% ipython --no-banner

In [1]: import numpy as np

In [2]: import numpy.linalg as la

In [3]: np.set_printoptions(suppress=True, linewidth=140)

In [4]: def rd(a):
   ...:     return np.round(a, 2) + 0
   ...: 

In [5]: m1 = np.load("dump.npy")

In [6]: print(m1)
[[0 6 6]
 [0 2 2]
 [0 4 4]
 [0 0 0]
 [0 6 6]]

In [7]: rng = np.random.default_rng(98)

In [8]: M2 = m1 + rng.integers(-2, 3, (5, 1)) @ rng.integers(-2, 3, (1, 3))

In [9]: print(M2)
[[ 2  8  7]
 [-4 -2  0]
 [-2  2  3]
 [-4 -4 -2]
 [ 0  6  6]]

In [10]: print(rd(la.svd(M2 - m1, compute_uv=False)))
[9.49 0.   0.  ]

In [11]: print(la.matrix_rank(M2 - m1, tol=1e-8))
1

In [12]: print(np.unique(m1.round(6), axis=0).shape)
(4, 3)

In [13]: print(rd(np.trace(la.pinv(m1) @ m1)))
1.0

In [14]: print(rd(m1 @ la.pinv(m1) @ m1))
[[0. 6. 6.]
 [0. 2. 2.]
 [0. 4. 4.]
 [0. 0. 0.]
 [0. 6. 6.]]

In [15]: print(np.abs(np.diag(la.qr(m1)[1])) > 1e-9)
[False  True False]

In [16]: print(rd(la.norm(m1, 2) / la.norm(m1)))
1.0

In [17]: print([round(float(x), 2) for x in la.svd(m1, compute_uv=False)[:3]])
[13.56, 0.0, 0.0]

In [18]: print(la.cond(m1) > 100)
True

In [19]: print(la.matrix_rank(m1, rtol=0.1))
1

In [20]: print(np.argsort(-la.norm(m1, axis=0).round(6), kind="stable")[:3])
[1 2 0]

In [21]: r0 = np.array([7, 1, 0])

In [22]: print(np.correlate(m1[3], m1[4], "full"))
[0 0 0 0 0]

In [23]: print(np.array([np.convolve(row, r0, "same") for row in m1]))
[[42 48  6]
 [14 16  2]
 [28 32  4]
 [ 0  0  0]
 [42 48  6]]

In [24]: data = np.eye(5, dtype=int)[rng.permutation(5)] * np.array([-1, -1, -1, -1, 2])

In [25]: print(data)
[[ 0  0  0  0  2]
 [ 0  0  0 -1  0]
 [-1  0  0  0  0]
 [ 0  0 -1  0  0]
 [ 0 -1  0  0  0]]

In [26]: x = np.array([2, 2, 0, 1, 2])

In [27]: y = data @ x

In [28]: coef, lr = np.zeros(5), 1 / la.norm(data, 2) ** 2

In [29]: for i in range(20):
    ...:     coef -= lr * data.T @ (data @ coef - y)
    ...:     if i % 5 == 0: print(i, round(la.norm(data @ coef - y), 2))
    ...: 
0 2.25
5 0.53
10 0.13
15 0.03

In [30]: print(rd(coef))
[1.99 1.99 0.   1.   2.  ]

In [31]: print(data[:, 4] @ data[:, 0])
0

In [32]: X = np.load("block7.npy")

In [33]: print(X)
[[  0.   3.  -3.   0.]
 [  3.   3.  -9.   3.]
 [  3.   0.  -6.   3.]
 [  9.  -3. -15.   9.]]

In [34]: r0, g = X[0], X[3]

In [35]: print(r0 @ r0)
18.0

In [36]: p = (r0 @ g) / (r0 @ r0) * r0

In [37]: print(g - p)
[ 9. -9. -9.  9.]

In [38]: print(np.outer(r0, g))
[[  0.  -0.  -0.   0.]
 [ 27.  -9. -45.  27.]
 [-27.   9.  45. -27.]
 [  0.  -0.  -0.   0.]]

In [39]: print(la.matrix_rank(np.outer(r0, g)))
1

In [40]: labels = rng.permutation(5)

In [41]: M2 = data[:, labels] * rng.choice([-1, 1], 5)

In [42]: print(M2)
[[-2  0  0  0  0]
 [ 0  0  0  0  1]
 [ 0  1  0  0  0]
 [ 0  0 -1  0  0]
 [ 0  0  0  1  0]]

In [43]: left, _, Vt = la.svd(data.T @ M2)

In [44]: print(labels)
[4 0 2 1 3]

In [45]: K = np.load("layer18.npy")

In [46]: print(K)
[[-5  0  0  0  0]
 [ 0  0  0 -5  0]
 [ 0 -1  0  0  0]
 [ 0  0  7  0  0]
 [ 0  0  0  0  7]]

In [47]: M2 = K / la.norm(K, axis=1, keepdims=True)

In [48]: gram = M2 @ M2.T

In [49]: print(gram)
[[1. 0. 0. 0. 0.]
 [0. 1. 0. 0. 0.]
 [0. 0. 1. 0. 0.]
 [0. 0. 0. 1. 0.]
 [0. 0. 0. 0. 1.]]

In [50]: print((gram - 2 * np.eye(5)).round(6).argmax(axis=1))
[1 0 0 0 0]

In [51]: w1 = np.array([[2, 1, -1, -2],
    ...:     [-2, 0, -1, 0],
    ...:     [-1, -2, 1, -1],
    ...:     [1, 1, 1, 2],
    ...:     [0, 0, -2, 2]])

In [52]: coef = np.array([-1, 2, -3, 2])

In [53]: H = np.maximum(K @ w1 + coef, 0)

In [54]: print((H > 0).astype(int))
[[0 0 1 1]
 [0 0 0 0]
 [1 1 0 1]
 [0 0 1 0]
 [0 1 0 1]]

In [55]: C = np.array([[-3, 2, 2], [-3, -3, 3], [2, 1, 2], [-1, 0, -2]])

In [56]: print(w1 @ C)
[[-9  0  9]
 [ 4 -5 -6]
 [12  5 -4]
 [-6  0  3]
 [-6 -2 -8]]

In [57]: print(H @ C)
[[ -8   2 -20]
 [  0   0   0]
 [-11  -4   4]
 [  8   4   8]
 [-22  -6 -26]]

In [58]: print(K @ K.T)
[[25  0  0  0  0]
 [ 0 25  0  0  0]
 [ 0  0  1  0  0]
 [ 0  0  0 49  0]
 [ 0  0  0  0 49]]

In [59]: print(rd(la.pinv(K)))
[[-0.2   0.    0.    0.    0.  ]
 [ 0.    0.   -1.    0.    0.  ]
 [ 0.    0.    0.    0.14  0.  ]
 [ 0.   -0.2   0.    0.    0.  ]
 [ 0.    0.    0.    0.    0.14]]

In [60]: print(rd(la.norm(K, axis=0)))
[5. 1. 7. 5. 7.]

In [61]: print(rd(la.svd(K, compute_uv=False)))
[7. 7. 5. 5. 1.]

In [62]: print(K[:, 0] @ K[:, 1])
0

In [63]: print(K.T @ K)
[[25  0  0  0  0]
 [ 0  1  0  0  0]
 [ 0  0 49  0  0]
 [ 0  0  0 25  0]
 [ 0  0  0  0 49]]

In [64]: labels = rng.permutation(5)

In [65]: M2 = K[:, labels] * rng.choice([-1, 1], 5)

In [66]: print(M2)
[[ 0  0  0 -5  0]
 [ 0 -5  0  0  0]
 [ 0  0  0  0 -1]
 [ 0  0 -7  0  0]
 [-7  0  0  0  0]]

In [67]: left, _, Vt = la.svd(K.T @ M2)

In [68]: print(labels)
[4 3 2 0 1]

In [69]: print(rd(left @ Vt))
[[ 0.  0.  0.  1.  0.]
 [ 0.  0.  0.  0.  1.]
 [ 0.  0. -1.  0.  0.]
 [ 0.  1.  0.  0.  0.]
 [-1.  0.  0.  0.  0.]]

In [70]: K[5]
---------------------------------------------------------------------------
IndexError                                Traceback (most recent call last)
Cell In[70], line 1
----> 1 K[5]

IndexError: index 5 is out of bounds for axis 0 with size 5

In [71]: print(rd(la.norm(K)))
12.21

In [72]: print(np.diff(K, axis=0))
[[ 5  0  0 -5  0]
 [ 0 -1  0  5  0]
 [ 0  1  7  0  0]
 [ 0  0 -7  0  7]]

In [73]: print(K.shape)
(5, 5)

In [74]: la.rank(K)
---------------------------------------------------------------------------
AttributeError                            Traceback (most recent call last)
Cell In[74], line 1
----> 1 la.rank(K)

AttributeError: module 'numpy.linalg' has no attribute 'rank'

In [75]: print(K.sum(axis=1))
[-5 -5 -1  7  7]

In [76]: mat = np.load("case16.npy")

In [77]: print(mat)
[[ 6 -1  0]
 [-1  6  1]
 [ 0  1  2]]

In [78]: x = np.ones(3)

In [79]: for _ in range(6):
    ...:     x = mat @ x
    ...:     x /= la.norm(x)
    ...:     print(round(x @ mat @ x, 2))
    ...: 
5.14
5.26
5.36
5.52
5.75
6.05

In [80]: print(rd(x))
[0.1  0.96 0.25]

In [81]: print(rd(la.eigvalsh(mat)[-1]))
7.1

In [82]: print(rd(la.eigvals(mat).sum().real))
14.0

In [83]: print(np.einsum("ij,ji->", mat, mat))
80

In [84]: print(rd(la.eigvals(mat)))
[7.1  5.15 1.75]

In [85]: print(np.einsum("ii->", mat))
14

In [86]: print(rd(la.det(mat[::-1])))
-64.0

In [87]: print(rd(np.poly(mat)))
[  1. -14.  58. -64.]

In [88]: print(np.kron(np.eye(2, dtype=int), mat))
[[ 6 -1  0  0  0  0]
 [-1  6  1  0  0  0]
 [ 0  1  2  0  0  0]
 [ 0  0  0  6 -1  0]
 [ 0  0  0 -1  6  1]
 [ 0  0  0  0  1  2]]

In [89]: M2 = la.invert(mat)
---------------------------------------------------------------------------
AttributeError                            Traceback (most recent call last)
Cell In[89], line 1
----> 1 M2 = la.invert(mat)

AttributeError: module 'numpy.linalg' has no attribute 'invert'

In [90]: M2 = la.inv(mat)

In [91]: print(rd(M2))
[[ 0.17  0.03 -0.02]
 [ 0.03  0.19 -0.09]
 [-0.02 -0.09  0.55]]

In [92]: print(rd(la.det(mat) * la.det(M2)))
1.0

In [93]: print(rd(la.det(mat) * M2))
[[11.  2. -1.]
 [ 2. 12. -6.]
 [-1. -6. 35.]]

In [94]: print(np.allclose(M2, mat.T))
False

In [95]: print([round(float(x), 2) for x in la.svd(X, compute_uv=False)[:3]])
[23.27, 5.89, 0.0]

In [96]: print(la.cond(X) > 100)
True

In [97]: print(la.matrix_rank(X, rtol=0.1))
2

In [98]: theta = rng.uniform(0, 2 * np.pi, 25)

In [99]: q, _ = la.qr(np.array([[-1.2, 0.0], [-0.1, 0.8], [-1.6, 0.1], [-0.7, 0.5], [-0.1, -1.4]]))

In [100]: M = 20 * np.c_[np.cos(theta), np.sin(theta)] @ q.T

In [101]: print(rd(M))
[[  3.28  -9.13   3.2   -3.96  16.73]
 [-10.91  -2.49 -14.74  -7.35   1.86]
 [  3.34  -9.12   3.28  -3.92  16.72]
 [  3.47  -9.09   3.45  -3.84  16.7 ]
 [ 10.1   -4.59  12.79   2.5   10.35]
 [-11.25   1.72 -14.67  -4.9   -5.59]
 [ -8.91   6.09 -11.03  -0.93 -12.69]
 [ 10.65  -3.59  13.64   3.42   8.72]
 [  3.84  -8.99   3.96  -3.58  16.61]
 [ -9.51   5.41 -11.9   -1.67 -11.65]
 [  6.77  -7.75   7.99  -1.25  15.12]
 [ -9.82   5.   -12.37  -2.09 -11.  ]
 [-10.74  -2.92 -14.57  -7.53   2.65]
 [ 10.64   3.14  14.47   7.62  -3.06]
 [ 11.37   0.34  15.08   6.25   2.  ]
 [ -5.77  -8.03  -8.63  -8.09  12.74]
 [-10.52  -3.39 -14.35  -7.71   3.53]
 [  6.61  -7.85   7.77  -1.39  15.25]
 [ -9.02  -5.58 -12.63  -8.28   7.7 ]
 [ -6.88  -7.39 -10.03  -8.28  11.36]
 [-11.24   1.8  -14.64  -4.85  -5.72]
 [  9.     5.6   12.61   8.28  -7.74]
 [  9.45   5.08  13.13   8.19  -6.73]
 [ 10.27  -4.31  13.05   2.76   9.9 ]
 [-10.4    4.09 -13.25  -2.97  -9.53]]

In [102]: cen = M - M.mean(axis=0)

In [103]: left, sigma, Vt = la.svd(cen, full_matrices=False)

In [104]: print((np.sign(left[:, 0]) == np.sign(left[0, 0])).astype(int))
[1 0 1 1 1 0 0 1 1 0 1 0 0 1 1 0 0 1 0 0 0 1 1 1 0]

In [105]: print(rd(sigma))
[79.71 55.21  0.    0.    0.  ]

In [106]: print(rd(cen.mean(axis=0)))
[0. 0. 0. 0. 0.]

In [107]: print(np.abs(Vt[0]).argmax())
2

In [108]: print(rd(Vt[0] * np.sign(Vt[0, np.abs(Vt[0]).argmax()])))
[ 0.55 -0.13  0.71  0.21  0.35]

In [109]: def softmax(z):
     ...:     e = np.exp(z - z.max(axis=-1, keepdims=True))
     ...:     return e / e.sum(axis=-1, keepdims=True)
     ...: 

In [110]: print(rd(softmax(M[17])))
[0. 0. 0. 0. 1.]

In [111]: print(rd(softmax(M[17] + -3)))
[0. 0. 0. 0. 1.]

In [112]: att = M @ M.T / np.sqrt(5)

In [113]: print(rd(softmax(att)[17] @ M))
[ 6.69 -7.8   7.87 -1.32 15.19]

In [114]: gram = mat.T @ mat

In [115]: print(np.trace(gram), (mat ** 2).sum())
80 80

In [116]: print(rd(la.svd(mat, compute_uv=False) ** 2))
[50.45 26.49  3.07]

In [117]: print([round(float(x), 2) for x in la.svd(M, compute_uv=False)[:3]])
[79.71, 60.39, 0.0]

In [118]: print(rd(la.norm(M, 2) / la.norm(M)))
0.8

In [119]: left, sigma, Vt = la.svd(M, full_matrices=False)

In [120]: print(np.abs(left[:, 0]).round(6).argmax())
20

In [121]: print(rd(np.sqrt((sigma ** 2).sum())), rd(la.norm(M)))
100.0 100.0

In [122]: print(rd(left.T @ left))
[[1. 0. 0. 0. 0.]
 [0. 1. 0. 0. 0.]
 [0. 0. 1. 0. 0.]
 [0. 0. 0. 1. 0.]
 [0. 0. 0. 0. 1.]]

In [123]: print(rd(sigma))
[79.71 60.39  0.    0.    0.  ]

In [124]: print(rd(sigma / sigma[0]))
[1.   0.76 0.   0.   0.  ]

In [125]: print(rd(np.abs(Vt[0])))
[0.55 0.13 0.71 0.21 0.35]

In [126]: W0 = np.array([[3.0, 0.0, 0.0], [0.0, 1.0, 0.0], [0.0, 0.0, 1.0]])

In [127]: print(W0)
[[3. 0. 0.]
 [0. 1. 0.]
 [0. 0. 1.]]

In [128]: labels = rng.permutation(3)

In [129]: print(labels)
[2 1 0]

In [130]: M2 = W0[labels][:, labels]

In [131]: print(rd(la.det(M2)), rd(la.det(W0[labels])))
3.0 -3.0

In [132]: print(rd(la.pinv(W0)))
[[0.33 0.   0.  ]
 [0.   1.   0.  ]
 [0.   0.   1.  ]]

In [133]: print(W0 @ W0.T)
[[9. 0. 0.]
 [0. 1. 0.]
 [0. 0. 1.]]

In [134]: print(W0.T @ W0)
[[9. 0. 0.]
 [0. 1. 0.]
 [0. 0. 1.]]
